$ python -q
>>> import numpy as np
>>> import numpy.linalg as la
>>> np.set_printoptions(precision=2, suppress=True, linewidth=160)
>>> def rd(a):
...     return np.round(a, 2) + 0
... 
>>> J = np.load("data.npy")
>>> print(J)
[[1 0 0]
 [0 0 1]
 [0 1 0]]
>>> P = np.triu(np.array([[1, 2, 1], [2, 3, 1], [0, 2, 1]]), 1) + np.eye(3)
>>> other = P @ J @ la.inv(P)
>>> print(other)
[[ 1. -1.  2.]
 [ 0.  1.  0.]
 [ 0.  1. -1.]]
>>> print(np.trace(other), np.trace(J))
1.0 1
>>> print(rd(la.det(other)))
-1.0
>>> ev, vecs = la.eigh(J)
>>> x = np.array([3, 1, 0])
>>> print(x @ J @ x / (x @ x), ev[0], ev[-1])
0.9 -1.0 1.0
>>> print(rd(la.eigvalsh(J[1:, 1:])))
[-1.  1.]
>>> print(np.abs(J).sum(axis=1).max(), np.abs(ev).max())
1 1.0
>>> print(x @ J @ x)
9
>>> print(rd(vecs * np.abs(ev) @ vecs.T))
[[1. 0. 0.]
 [0. 1. 0.]
 [0. 0. 1.]]
>>> O, vecs = la.qr(J[:, :1])[0], la.qr(J[:, 1:])[0]
>>> sv = la.svd(O.T @ vecs, compute_uv=False)
>>> print(sv)
[0.]
>>> print(rd(la.norm(O @ O.T - vecs @ vecs.T, 2)))
1.0
>>> other = np.array([[0, 1], [0, 1], [0, 1]])
>>> print(other.T @ J.T)
[[0 0 0]
 [1 1 1]]
>>> print(np.einsum("ik,kj->ji", J, other))
[[0 0 0]
 [1 1 1]]
>>> print(np.vstack([J, other.T]).shape)
(5, 3)
>>> print(la.matrix_rank(np.vstack([J, other.T])))
3
>>> print(J @ other)
[[0 1]
 [0 1]
 [0 1]]
>>> print(np.einsum("ij,ij->i", J, J))
[1 1 1]
>>> print(la.matrix_rank(J @ other))
1
>>> ev, vecs = la.eigh(J)
>>> print(rd(la.eigvalsh(J + -2 * np.eye(3))))
[-3. -1. -1.]
>>> print(rd(vecs @ np.diag(ev) @ vecs.T))
[[1. 0. 0.]
 [0. 0. 1.]
 [0. 1. 0.]]
>>> print(ev.sum(), np.trace(J))
1.0 1
